% python3 -q
>>> import numpy as np
>>> from numpy import linalg as LA
>>> np.set_printoptions(precision=3, suppress=True, linewidth=100)
>>> arr = np.load("layer14.npy")
>>> arr
array([[ 2.,  2.,  0.,  0.,  0.,  0.,  0.,  0.,  0.,  0.],
       [ 2., -2.,  2.,  0.,  0.,  0.,  0.,  0.,  0.,  0.],
       [ 0.,  2.,  1.,  2.,  0.,  0.,  0.,  0.,  0.,  0.],
       [ 0.,  0.,  2.,  3.,  2.,  0.,  0.,  0.,  0.,  0.],
       [ 0.,  0.,  0.,  2., -1.,  2.,  0.,  0.,  0.,  0.],
       [ 0.,  0.,  0.,  0.,  2., -2.,  2.,  0.,  0.,  0.],
       [ 0.,  0.,  0.,  0.,  0.,  2.,  1.,  2.,  0.,  0.],
       [ 0.,  0.,  0.,  0.,  0.,  0.,  2.,  0.,  2.,  0.],
       [ 0.,  0.,  0.,  0.,  0.,  0.,  0.,  2.,  3.,  2.],
       [ 0.,  0.,  0.,  0.,  0.,  0.,  0.,  0.,  2.,  1.]])
>>> # equal to its transpose
>>> Q, V = LA.qr(arr[:, :2])[0], LA.qr(arr[:, 2:])[0]
>>> sig = LA.svd(Q.T @ V, compute_uv=False)
>>> sig
array([0.942, 0.363])
>>> Q, R = LA.qr(arr)
>>> np.abs(np.diag(R))
array([2.828, 3.464, 2.582, 2.098, 2.505, 2.126, 2.483, 2.073, 2.783, 0.316])
>>> Q.shape, R.shape
((10, 10), (10, 10))
>>> np.sort(np.abs(LA.eigvals(arr)))
array([0.233, 0.777, 0.959, 2.17 , 2.793, 3.014, 3.673, 4.388, 4.956, 5.051])
>>> np.allclose(arr @ arr.T, arr.T @ arr)
True
>>> arr @ arr
array([[ 8.,  0.,  4.,  0.,  0.,  0.,  0.,  0.,  0.,  0.],
       [ 0., 12., -2.,  4.,  0.,  0.,  0.,  0.,  0.,  0.],
       [ 4., -2.,  9.,  8.,  4.,  0.,  0.,  0.,  0.,  0.],
       [ 0.,  4.,  8., 17.,  4.,  4.,  0.,  0.,  0.,  0.],
       [ 0.,  0.,  4.,  4.,  9., -6.,  4.,  0.,  0.,  0.],
       [ 0.,  0.,  0.,  4., -6., 12., -2.,  4.,  0.,  0.],
       [ 0.,  0.,  0.,  0.,  4., -2.,  9.,  2.,  4.,  0.],
       [ 0.,  0.,  0.,  0.,  0.,  4.,  2.,  8.,  6.,  4.],
       [ 0.,  0.,  0.,  0.,  0.,  0.,  4.,  6., 17.,  8.],
       [ 0.,  0.,  0.,  0.,  0.,  0.,  0.,  4.,  8.,  5.]])
>>> np.allclose(arr, arr.T)
True
>>> LA.matrix_power(arr, 2)
array([[ 8.,  0.,  4.,  0.,  0.,  0.,  0.,  0.,  0.,  0.],
       [ 0., 12., -2.,  4.,  0.,  0.,  0.,  0.,  0.,  0.],
       [ 4., -2.,  9.,  8.,  4.,  0.,  0.,  0.,  0.,  0.],
       [ 0.,  4.,  8., 17.,  4.,  4.,  0.,  0.,  0.,  0.],
       [ 0.,  0.,  4.,  4.,  9., -6.,  4.,  0.,  0.,  0.],
       [ 0.,  0.,  0.,  4., -6., 12., -2.,  4.,  0.,  0.],
       [ 0.,  0.,  0.,  0.,  4., -2.,  9.,  2.,  4.,  0.],
       [ 0.,  0.,  0.,  0.,  0.,  4.,  2.,  8.,  6.,  4.],
       [ 0.,  0.,  0.,  0.,  0.,  0.,  4.,  6., 17.,  8.],
       [ 0.,  0.,  0.,  0.,  0.,  0.,  0.,  4.,  8.,  5.]])
